$ ipython --no-banner

In [1]: import numpy as np

In [2]: from numpy import linalg as LA

In [3]: np.set_printoptions(precision=1, suppress=True, linewidth=120)

In [4]: arr = np.loadtxt("test0.csv", delimiter=",")

In [5]: arr
Out[5]: 
array([[-0.9,  0. , -0.3, -0.1, -1. ],
       [-0.5, -0.9,  1. ,  0.5,  0.4],
       [-0.5, -0.5,  0.7,  0.1,  0.7]])

In [6]: theta = np.radians(45)

In [7]: R = np.eye(5)

In [8]: R[3, 3] = R[4, 4] = np.cos(theta)

In [9]: R[3, 4], R[4, 3] = -np.sin(theta), np.sin(theta)

In [10]: R
Out[10]: 
array([[ 1. ,  0. ,  0. ,  0. ,  0. ],
       [ 0. ,  1. ,  0. ,  0. ,  0. ],
       [ 0. ,  0. ,  1. ,  0. ,  0. ],
       [ 0. ,  0. ,  0. ,  0.7, -0.7],
       [ 0. ,  0. ,  0. ,  0.7,  0.7]])

In [11]: B = arr @ R.T

In [12]: B
Out[12]: 
array([[-0.9,  0. , -0.3,  0.6, -0.8],
       [-0.5, -0.9,  1. ,  0.1,  0.6],
       [-0.5, -0.5,  0.7, -0.4,  0.6]])

In [13]: np.allclose(arr @ arr.T, B @ B.T)
Out[13]: True

In [14]: np.abs(B - arr).max(axis=0)
Out[14]: array([0. , 0. , 0. , 0.7, 0.2])

In [15]: LA.svd(arr, compute_uv=False), LA.svd(B, compute_uv=False)
Out[15]: (array([2. , 1.3, 0.4]), array([2. , 1.3, 0.4]))

In [16]: vec = np.array([0, 2, -3, -1, 2])

In [17]: h = np.maximum(arr @ vec, 0)

In [18]: np.maximum(arr @ (3 * vec), 0)
Out[18]: array([0., 0., 0.])

In [19]: np.tanh(arr @ vec)
Out[19]: array([-0.8, -1. , -0.9])

In [20]: np.maximum(arr @ vec, 0) - np.maximum(-arr @ vec, 0)
Out[20]: array([-1. , -4.5, -1.8])

In [21]: np.flatnonzero(h > 1e-9)
Out[21]: array([], dtype=int64)

In [22]: h
Out[22]: array([0., 0., 0.])

In [23]: arr * (h > 1e-9)[:, None]
Out[23]: 
array([[-0.,  0., -0., -0., -0.],
       [-0., -0.,  0.,  0.,  0.],
       [-0., -0.,  0.,  0.,  0.]])

In [24]: Uu, sigma, Vt = LA.svd(arr, full_matrices=False)

In [25]: np.abs(Vt[0])
Out[25]: array([0.2, 0.5, 0.6, 0.2, 0.5])

In [26]: sigma
Out[26]: array([2. , 1.3, 0.4])

In [27]: sigma / sigma[0]
Out[27]: array([1. , 0.7, 0.2])

In [28]: np.round(Uu.T @ Uu, 1) + 0
Out[28]: 
array([[1., 0., 0.],
       [0., 1., 0.],
       [0., 0., 1.]])

In [29]: np.round(Uu.T @ arr @ Vt.T, 1) + 0
Out[29]: 
array([[2. , 0. , 0. ],
       [0. , 1.3, 0. ],
       [0. , 0. , 0.4]])

In [30]: np.cumsum(sigma ** 2) / np.sum(sigma ** 2)
Out[30]: array([0.7, 1. , 1. ])

In [31]: Uu.shape, sigma.shape, Vt.shape
Out[31]: ((3, 3), (3,), (3, 5))

In [32]: B = np.array([[0, -2], [-1, 3]])

In [33]: Z = np.kron(B, arr)

In [34]: Z.shape
Out[34]: (6, 10)

In [35]: round(LA.norm(Z, 2), 1), round(LA.norm(B, 2) * LA.norm(arr, 2), 1)
Out[35]: (np.float64(7.3), np.float64(7.3))

In [36]: B = np.array([[1, 1], [0, 2]])

In [37]: Z = np.array([[-7, -7, 9], [-6, -9, -2], [-5, 2, -6]])

In [38]: J = np.kron(B, Z)

In [39]: J
Out[39]: 
array([[ -7,  -7,   9,  -7,  -7,   9],
       [ -6,  -9,  -2,  -6,  -9,  -2],
       [ -5,   2,  -6,  -5,   2,  -6],
       [  0,   0,   0, -14, -14,  18],
       [  0,   0,   0, -12, -18,  -4],
       [  0,   0,   0, -10,   4, -12]])

In [40]: u, r1 = J[0], J[2]

In [41]: u @ u
Out[41]: np.int64(358)

In [42]: u @ r1
Out[42]: np.int64(-66)

In [43]: pr = (u @ r1) / (u @ u) * u

In [44]: (r1 - pr) @ u
Out[44]: np.float64(0.0)

In [45]: pr
Out[45]: array([ 1.3,  1.3, -1.7,  1.3,  1.3, -1.7])

In [46]: LA.matrix_rank(np.outer(u, r1))
Out[46]: np.int64(1)
